$ python3 -q
>>> import numpy as np
>>> np.set_printoptions(suppress=True, linewidth=120)
>>> X = np.load("data.npy")
>>> print(X)
[[ 0.68 -0.07 -3.37]
 [ 1.11 -0.02  4.7 ]
 [-0.85  0.   -8.19]
 [-1.4  -0.05  4.4 ]
 [-0.17  0.08 -1.48]
 [-0.24 -0.16  5.82]
 [-0.36 -0.12 -8.89]
 [ 1.56  0.18  5.69]
 [-0.25  0.02  7.52]
 [-0.46 -0.11  4.5 ]
 [ 0.34  0.35 -2.58]
 [ 2.43 -0.2  -6.83]
 [ 1.26  0.06 -3.35]
 [-0.87 -0.06  0.05]
 [ 0.06  0.    5.8 ]
 [ 0.51 -0.14 -6.2 ]
 [-0.55 -0.13 -1.81]
 [-0.34 -0.02 11.32]
 [ 0.61  0.03 -3.06]
 [ 0.51 -0.05  5.64]
 [ 0.16 -0.06  1.36]]
>>> # column 2 dominates
>>> rng = np.random.default_rng(9930)
>>> lab = rng.permutation(3)
>>> B = X[:, lab] * rng.choice([-1, 1], 3)
>>> print(B)
[[  3.37   0.07  -0.68]
 [ -4.7    0.02  -1.11]
 [  8.19  -0.     0.85]
 [ -4.4    0.05   1.4 ]
 [  1.48  -0.08   0.17]
 [ -5.82   0.16   0.24]
 [  8.89   0.12   0.36]
 [ -5.69  -0.18  -1.56]
 [ -7.52  -0.02   0.25]
 [ -4.5    0.11   0.46]
 [  2.58  -0.35  -0.34]
 [  6.83   0.2   -2.43]
 [  3.35  -0.06  -1.26]
 [ -0.05   0.06   0.87]
 [ -5.8   -0.    -0.06]
 [  6.2    0.14  -0.51]
 [  1.81   0.13   0.55]
 [-11.32   0.02   0.34]
 [  3.06  -0.03  -0.61]
 [ -5.64   0.05  -0.51]
 [ -1.36   0.06  -0.16]]
>>> left, _, vt = np.linalg.svd(X.T @ B)
>>> print(np.round(np.linalg.lstsq(X, B)[0], 2) + 0)
[[ 0.  0. -1.]
 [ 0. -1.  0.]
 [-1.  0.  0.]]
>>> print(lab)
[2 1 0]
>>> G = np.cov(X, rowvar=False)
>>> print(np.round(np.polyfit(X[:, 2], X[:, 0], 1), 2))
[-0.03  0.19]
>>> print(G.round(2))
[[ 0.82  0.01 -0.87]
 [ 0.01  0.02  0.08]
 [-0.87  0.08 32.47]]
>>> print(np.round(np.linalg.eigvalsh(G)[::-1], 2))
[32.49  0.79  0.01]
>>> B = X / np.sqrt((X ** 2).mean(axis=1, keepdims=True))
>>> print(np.linalg.matrix_rank(B) == np.linalg.matrix_rank(X))
True
>>> print(B[8].round(2) + 0)
[-0.06  0.    1.73]
>>> print(np.linalg.matrix_rank(X - X.mean(axis=1, keepdims=True)))
2
>>> Ac = (X - X.mean(axis=0)) / X.std(axis=0)
>>> print(np.round(Ac.std(axis=0), 2))
[1. 1. 1.]
>>> print(np.argwhere(np.abs(Ac) > 2))
[[10  1]
 [11  0]]
>>> coef = np.linalg.lstsq(np.delete(Ac, 1, axis=1), Ac[:, 1])[0]
>>> print(np.round(1 - np.var(Ac[:, 1] - np.delete(Ac, 1, axis=1) @ coef), 2))
0.03
>>> print(coef.round(2))
[0.13 0.13]
>>> lab = X[:, 2] > np.median(X[:, 2])
>>> r0 = X[lab].mean(axis=0) - X[~lab].mean(axis=0)
>>> print(np.argsort(-np.abs(r0).round(6), kind="stable"))
[2 0 1]
>>> print(((X - X.mean(axis=0)) @ r0 > 0).astype(int))
[0 1 0 1 0 1 0 1 1 1 0 0 0 0 1 0 0 1 0 1 1]
>>> print((((X - X.mean(axis=0)) @ r0 > 0) == lab).mean())
1.0
>>> B = np.array([[2, 2, 1, 2], [1, 1, 1, 0], [1, 0, 2, 0]])
>>> data = B.T @ B
>>> print(data)
[[6 5 5 4]
 [5 5 3 4]
 [5 3 6 2]
 [4 4 2 4]]
>>> evals, V = np.linalg.eigh(data)
>>> print(np.round(np.abs(V[:, -1]), 2))
[0.59 0.5  0.48 0.41]
>>> print(evals.round(2) + 0)
[ 0.    0.41  3.55 17.04]
>>> print(np.round(V.T @ data @ V, 2) + 0)
[[ 0.    0.    0.    0.  ]
 [ 0.    0.41  0.    0.  ]
 [ 0.    0.    3.55  0.  ]
 [ 0.    0.    0.   17.04]]
>>> print(np.abs(V[:, -1]).round(6).argmax())
0
>>> print(np.round(V @ np.diag(evals) @ V.T, 2))
[[6. 5. 5. 4.]
 [5. 5. 3. 4.]
 [5. 3. 6. 2.]
 [4. 4. 2. 4.]]
>>> x0 = np.array([0, -3, -1, 2])
>>> a = np.maximum(data @ x0, 0)
>>> print(np.maximum(data @ x0, 0) - np.maximum(-data @ x0, 0))
[-12 -10 -11  -6]
>>> print(data.T @ a)
[0 0 0 0]
>>> print(np.flatnonzero(a > 1e-9))
[]
>>> E, _ = np.linalg.qr(np.array([[0.1, -1.3, 1.3, -1.0],
...     [1.4, 1.0, -0.6, 0.6],
...     [-0.2, 0.0, 0.9, -1.1],
...     [1.2, -1.4, -1.2, -1.0]]))
>>> print(E.round(2))
[[-0.05  0.6  -0.7  -0.38]
 [-0.75 -0.54 -0.36 -0.09]
 [ 0.11  0.01 -0.48  0.87]
 [-0.65  0.59  0.4   0.29]]
>>> # keeps lengths
>>> x0 = np.array([2, -7, -3, 6])
>>> print(np.round(np.abs(np.linalg.eigvals(E)), 2))
[1. 1. 1. 1.]
>>> print(np.round(E.T @ (E @ x0), 2))
[ 2. -7. -3.  6.]
>>> print(round(float(np.linalg.det(E)), 2))
-1.0
>>> print(np.round(np.sort(np.abs(np.degrees(np.angle(np.linalg.eigvals(E))))), 2))
[  0.   113.13 113.13 180.  ]
>>> mat = np.loadtxt("m.csv", delimiter=",")
>>> print(mat)
[[-2.   -8.07  2.3 ]
 [-0.8  -3.23 -1.4 ]
 [-0.4  -1.55  1.9 ]
 [-0.4  -1.63  0.2 ]
 [ 0.2   0.81  0.8 ]
 [-0.2  -0.78  0.5 ]
 [ 0.4   1.6   0.4 ]
 [ 0.3   1.26  0.  ]
 [ 1.    4.03  1.9 ]
 [ 1.    3.98  0.4 ]
 [ 0.2   0.84 -1.4 ]
 [ 2.2   8.83 -0.4 ]
 [ 1.9   7.63 -0.8 ]
 [-0.8  -3.2   0.4 ]
 [-0.9  -3.56 -0.4 ]
 [ 0.    0.    0.2 ]
 [-0.4  -1.58 -0.2 ]
 [-0.4  -1.62  0.  ]
 [ 1.2   4.83 -0.1 ]
 [ 1.3   5.25 -2.3 ]
 [-1.7  -6.71 -0.3 ]
 [ 1.8   7.2   0.5 ]
 [-0.4  -1.67 -0.3 ]
 [ 0.   -0.02  0.7 ]
 [ 1.4   5.55  0.8 ]]
>>> Ac = mat - mat.mean(axis=0)
>>> V = np.linalg.svd(Ac)[2][:2]
>>> B = Ac - Ac @ V.T @ V
>>> print(np.linalg.norm(B, axis=1).round(6).argmax())
20
>>> print(np.round(np.cov(Ac @ V.T, rowvar=False), 2) + 0)
[[20.02  0.  ]
 [ 0.    1.01]]
>>> print(np.round(B.std(axis=0), 2) + 0)
[0.01 0.   0.  ]
>>> print(np.round((Ac @ V.T).std(axis=0), 2))
[4.38 0.98]
>>> print(np.round(np.diag(V.T @ V), 2))
[0.06 0.94 1.  ]
>>> print(np.round(np.linalg.norm(B) / np.linalg.norm(Ac), 2))
0.0
